% python3 -q
>>> import numpy as np
>>> np.set_printoptions(precision=1, suppress=True, linewidth=120, floatmode="fixed")
>>> mat = np.load("case17.npy")
>>> mat
array([[ 0.3,  0.3, -0.5, -0.7,  1.1, -0.3,  1.2, -0.8, -0.2, -0.8,  0.6],
       [ 0.2,  0.4, -0.9, -0.1,  0.2, -0.7, -0.3,  0.9, -0.8,  0.9, -0.2],
       [-0.1,  0.3, -0.7, -0.9, -0.6, -1.2,  0.7, -1.0, -0.1,  0.2, -1.2],
       [-1.7, -0.1,  0.3,  0.0,  0.4, -0.5,  0.6,  0.4,  0.3,  0.6,  0.9],
       [-0.6,  0.9, -0.8,  1.4,  0.2, -0.8, -0.3, -0.8,  0.1,  0.3, -0.5],
       [ 0.2,  0.2, -1.1, -0.6, -0.5,  1.3,  0.8,  0.0,  0.8,  0.5, -0.8],
       [-1.2, -0.2, -0.3, -0.3,  0.0,  0.4, -0.1,  0.7,  0.0, -1.6, -0.4]])
>>> t = np.radians(120)
>>> R = np.eye(11)
>>> R[1, 1] = R[0, 0] = np.cos(t)
>>> R[1, 0], R[0, 1] = -np.sin(t), np.sin(t)
>>> R
array([[-0.5,  0.9,  0.0,  0.0,  0.0,  0.0,  0.0,  0.0,  0.0,  0.0,  0.0],
       [-0.9, -0.5,  0.0,  0.0,  0.0,  0.0,  0.0,  0.0,  0.0,  0.0,  0.0],
       [ 0.0,  0.0,  1.0,  0.0,  0.0,  0.0,  0.0,  0.0,  0.0,  0.0,  0.0],
       [ 0.0,  0.0,  0.0,  1.0,  0.0,  0.0,  0.0,  0.0,  0.0,  0.0,  0.0],
       [ 0.0,  0.0,  0.0,  0.0,  1.0,  0.0,  0.0,  0.0,  0.0,  0.0,  0.0],
       [ 0.0,  0.0,  0.0,  0.0,  0.0,  1.0,  0.0,  0.0,  0.0,  0.0,  0.0],
       [ 0.0,  0.0,  0.0,  0.0,  0.0,  0.0,  1.0,  0.0,  0.0,  0.0,  0.0],
       [ 0.0,  0.0,  0.0,  0.0,  0.0,  0.0,  0.0,  1.0,  0.0,  0.0,  0.0],
       [ 0.0,  0.0,  0.0,  0.0,  0.0,  0.0,  0.0,  0.0,  1.0,  0.0,  0.0],
       [ 0.0,  0.0,  0.0,  0.0,  0.0,  0.0,  0.0,  0.0,  0.0,  1.0,  0.0],
       [ 0.0,  0.0,  0.0,  0.0,  0.0,  0.0,  0.0,  0.0,  0.0,  0.0,  1.0]])
>>> M2 = mat @ R.T
>>> print(round(np.linalg.det(R), 1), np.trace(R))
1.0 8.0
>>> mat @ mat
Traceback (most recent call last):
  File "<python-input-11>", line 1, in <module>
    mat @ mat
    ~~~~^~~~~
ValueError: matmul: Input operand 1 has a mismatch in its core dimension 0, with gufunc signature (n?,k),(k,m?)->(n?,m?) (size 7 is different from 11)
>>> cov = mat.T @ mat
>>> np.allclose(cov, cov.T)
True
>>> round(np.trace(cov), 1), np.round((mat ** 2).sum(), 1)
(np.float64(37.0), np.float64(37.0))
>>> np.round(np.linalg.eigvalsh(cov)[::-1], 1) + 0
array([9.0, 7.4, 6.3, 4.8, 3.9, 3.1, 2.5, 0.0, 0.0, 0.0, 0.0])
>>> r0 = np.array([-2, -1, 3])
>>> np.cross(mat[0, :3], mat[4, :3])
array([0.2, 0.5, 0.5])
>>> print(np.round(np.correlate(mat[0], mat[4], "full"), 1) + 0)
[-0.2 -0.1  0.4  0.0 -1.1  0.5  0.0  0.9  0.5 -2.3 -0.3  0.9  0.0  3.1 -2.6  1.0 -2.3  1.8 -1.1  1.0 -0.4]
>>> np.convolve(mat[0], r0)
array([-0.6, -0.9,  1.6,  2.8, -3.0, -2.6,  1.2, -0.5,  4.8, -0.6, -1.0, -3.0,  1.8])
>>> np.polyval(r0, mat[0])
array([ 2.5,  2.5,  3.0,  2.7, -0.5,  3.1, -1.1,  2.5,  3.1,  2.5,  1.7])
>>> m1 = np.load("w.npy")
>>> m1
array([[ 0.0,  0.0,  0.0,  0.0,  0.0,  0.0, -1.0, -2.0],
       [ 0.0,  0.0,  0.0,  0.0,  0.0,  0.0,  0.0,  1.0],
       [ 0.0,  0.0,  0.0,  0.0,  0.0,  0.0, -3.0, -3.0],
       [ 0.0,  0.0,  0.0,  0.0,  0.0,  0.0, -1.0,  1.0],
       [ 0.0,  0.0,  0.0,  0.0,  0.0,  0.0, -2.0,  3.0],
       [ 0.0,  0.0,  0.0,  0.0,  0.0,  0.0, -1.0, -3.0],
       [-1.0,  0.0, -3.0, -1.0, -2.0, -1.0,  0.0,  0.0],
       [-2.0,  1.0, -3.0,  1.0,  3.0, -3.0,  0.0,  0.0]])
>>> w, evecs = np.linalg.eigh(m1)
>>> np.unique(w.round(6) + 0, return_counts=True)[1]
array([1, 1, 4, 1, 1])
>>> np.abs(evecs[:, -1])
array([0.3, 0.1, 0.5, 0.1, 0.3, 0.4, 0.2, 0.7])
>>> np.round(np.linalg.svd(m1, compute_uv=False), 1) + 0
array([6.0, 6.0, 3.7, 3.7, 0.0, 0.0, 0.0, 0.0])
>>> np.round(np.linalg.eigvalsh(m1 @ m1), 1) + 0
array([ 0.0,  0.0,  0.0,  0.0, 13.5, 13.5, 35.5, 35.5])
>>> np.round(evecs.T @ evecs, 1) + 0
array([[1.0, 0.0, 0.0, 0.0, 0.0, 0.0, 0.0, 0.0],
       [0.0, 1.0, 0.0, 0.0, 0.0, 0.0, 0.0, 0.0],
       [0.0, 0.0, 1.0, 0.0, 0.0, 0.0, 0.0, 0.0],
       [0.0, 0.0, 0.0, 1.0, 0.0, 0.0, 0.0, 0.0],
       [0.0, 0.0, 0.0, 0.0, 1.0, 0.0, 0.0, 0.0],
       [0.0, 0.0, 0.0, 0.0, 0.0, 1.0, 0.0, 0.0],
       [0.0, 0.0, 0.0, 0.0, 0.0, 0.0, 1.0, 0.0],
       [0.0, 0.0, 0.0, 0.0, 0.0, 0.0, 0.0, 1.0]])
>>> w.round(1) + 0
array([-6.0, -3.7,  0.0,  0.0,  0.0,  0.0,  3.7,  6.0])
>>> np.round(w.sum(), 1), np.trace(m1)
(np.float64(0.0), np.float64(0.0))
>>> np.round(evecs.T @ m1 @ evecs, 1) + 0
array([[-6.0,  0.0,  0.0,  0.0,  0.0,  0.0,  0.0,  0.0],
       [ 0.0, -3.7,  0.0,  0.0,  0.0,  0.0,  0.0,  0.0],
       [ 0.0,  0.0,  0.0,  0.0,  0.0,  0.0,  0.0,  0.0],
       [ 0.0,  0.0,  0.0,  0.0,  0.0,  0.0,  0.0,  0.0],
       [ 0.0,  0.0,  0.0,  0.0,  0.0,  0.0,  0.0,  0.0],
       [ 0.0,  0.0,  0.0,  0.0,  0.0,  0.0,  0.0,  0.0],
       [ 0.0,  0.0,  0.0,  0.0,  0.0,  0.0,  3.7,  0.0],
       [ 0.0,  0.0,  0.0,  0.0,  0.0,  0.0,  0.0,  6.0]])
>>> Uu, s, Vt = np.linalg.svd(m1)
>>> s.round(1) + 0
array([6.0, 6.0, 3.7, 3.7, 0.0, 0.0, 0.0, 0.0])
>>> np.argmax(s[:-1] / (s[1:] + 1e-6)) + 1
np.int64(4)
>>> M2 = Uu[:, :4] @ np.diag(s[:4]) @ Vt[:4]
>>> print(M2.round(1) + 0)
[[ 0.0  0.0  0.0  0.0  0.0  0.0 -1.0 -2.0]
 [ 0.0  0.0  0.0  0.0  0.0  0.0  0.0  1.0]
 [ 0.0  0.0  0.0  0.0  0.0  0.0 -3.0 -3.0]
 [ 0.0  0.0  0.0  0.0  0.0  0.0 -1.0  1.0]
 [ 0.0  0.0  0.0  0.0  0.0  0.0 -2.0  3.0]
 [ 0.0  0.0  0.0  0.0  0.0  0.0 -1.0 -3.0]
 [-1.0  0.0 -3.0 -1.0 -2.0 -1.0  0.0  0.0]
 [-2.0  1.0 -3.0  1.0  3.0 -3.0  0.0  0.0]]
>>> w, evecs = np.linalg.eigh(m1)
>>> vec = np.array([3, 1, 3, 3, -5, 1, 5, -4])
>>> (np.sign(evecs[:, -1].round(6)) == np.sign(evecs[0, -1].round(6))).astype(int)
array([1, 0, 1, 0, 0, 1, 0, 0])
>>> np.round(evecs * np.abs(w) @ evecs.T, 1) + 0
array([[ 0.8, -0.3,  1.6, -0.1, -0.6,  1.2,  0.0,  0.0],
       [-0.3,  0.2, -0.4,  0.2,  0.6, -0.5,  0.0,  0.0],
       [ 1.6, -0.4,  3.4,  0.2,  0.0,  2.0,  0.0,  0.0],
       [-0.1,  0.2,  0.2,  0.5,  1.2, -0.3,  0.0,  0.0],
       [-0.6,  0.6,  0.0,  1.2,  3.1, -1.2,  0.0,  0.0],
       [ 1.2, -0.5,  2.0, -0.3, -1.2,  1.7,  0.0,  0.0],
       [ 0.0,  0.0,  0.0,  0.0,  0.0,  0.0,  3.9,  0.7],
       [ 0.0,  0.0,  0.0,  0.0,  0.0,  0.0,  0.7,  5.7]])
>>> print(np.round(evecs * np.maximum(w, 0) @ evecs.T, 1) + 0)
[[ 0.4 -0.2  0.8 -0.1 -0.3  0.6 -0.5 -1.0]
 [-0.2  0.1 -0.2  0.1  0.3 -0.3  0.0  0.5]
 [ 0.8 -0.2  1.7  0.1  0.0  1.0 -1.5 -1.5]
 [-0.1  0.1  0.1  0.3  0.6 -0.2 -0.5  0.5]
 [-0.3  0.3  0.0  0.6  1.5 -0.6 -1.0  1.5]
 [ 0.6 -0.3  1.0 -0.2 -0.6  0.8 -0.5 -1.5]
 [-0.5  0.0 -1.5 -0.5 -1.0 -0.5  2.0  0.4]
 [-1.0  0.5 -1.5  0.5  1.5 -1.5  0.4  2.8]]
>>> np.abs(m1).sum(axis=1).max(), round(np.abs(w).max(), 1)
(np.float64(13.0), np.float64(6.0))
>>> vec = np.array([2, 0, 1, 0, 2, 1, 2, 1])
>>> m1 @ np.eye(8)[1]
array([0.0, 0.0, 0.0, 0.0, 0.0, 0.0, 0.0, 1.0])
>>> np.sign((m1 @ vec).round(6))
array([-1.0,  1.0, -1.0, -1.0, -1.0, -1.0, -1.0, -1.0])
>>> np.einsum("ij,j->i", m1, vec)
array([ -4.0,   1.0,  -9.0,  -1.0,  -1.0,  -5.0, -10.0,  -4.0])
>>> m1 * vec
array([[ 0.0,  0.0,  0.0,  0.0,  0.0,  0.0, -2.0, -2.0],
       [ 0.0,  0.0,  0.0,  0.0,  0.0,  0.0,  0.0,  1.0],
       [ 0.0,  0.0,  0.0,  0.0,  0.0,  0.0, -6.0, -3.0],
       [ 0.0,  0.0,  0.0,  0.0,  0.0,  0.0, -2.0,  1.0],
       [ 0.0,  0.0,  0.0,  0.0,  0.0,  0.0, -4.0,  3.0],
       [ 0.0,  0.0,  0.0,  0.0,  0.0,  0.0, -2.0, -3.0],
       [-2.0,  0.0, -3.0, -0.0, -4.0, -1.0,  0.0,  0.0],
       [-4.0,  0.0, -3.0,  0.0,  6.0, -3.0,  0.0,  0.0]])
>>> m1 @ vec
array([ -4.0,   1.0,  -9.0,  -1.0,  -1.0,  -5.0, -10.0,  -4.0])
>>> print((m1 @ vec).argmax())
1
>>> J = np.loadtxt("arr.csv", delimiter=",")
>>> print(J)
[[ 0.2 -1.6  0.9 -0.1 -0.2 -0.1  2.2 -0.2  2.0 -0.6  1.2]
 [ 0.1 -0.6  0.3  0.0 -0.1  0.0  0.8 -0.1  0.7 -0.2  0.4]
 [ 0.2 -1.2  0.6 -0.1 -0.2 -0.1  1.6 -0.2  1.4 -0.4  0.9]
 [-0.4  2.7 -1.4  0.2  0.4  0.2 -3.6  0.4 -3.2  0.9 -2.0]
 [-0.2  1.8 -1.0  0.1  0.2  0.1 -2.4  0.2 -2.2  0.6 -1.3]]
>>> # null space of dimension 7
>>> round(np.linalg.norm(J), 1)
np.float64(8.8)
>>> np.count_nonzero(J)
np.int64(53)
>>> J.sum(axis=0)
array([-0.1,  1.1, -0.6,  0.1,  0.1,  0.1, -1.4,  0.1, -1.3,  0.3, -0.8])
>>> np.unravel_index(np.abs(J).argmax(), J.shape)
(np.int64(3), np.int64(6))
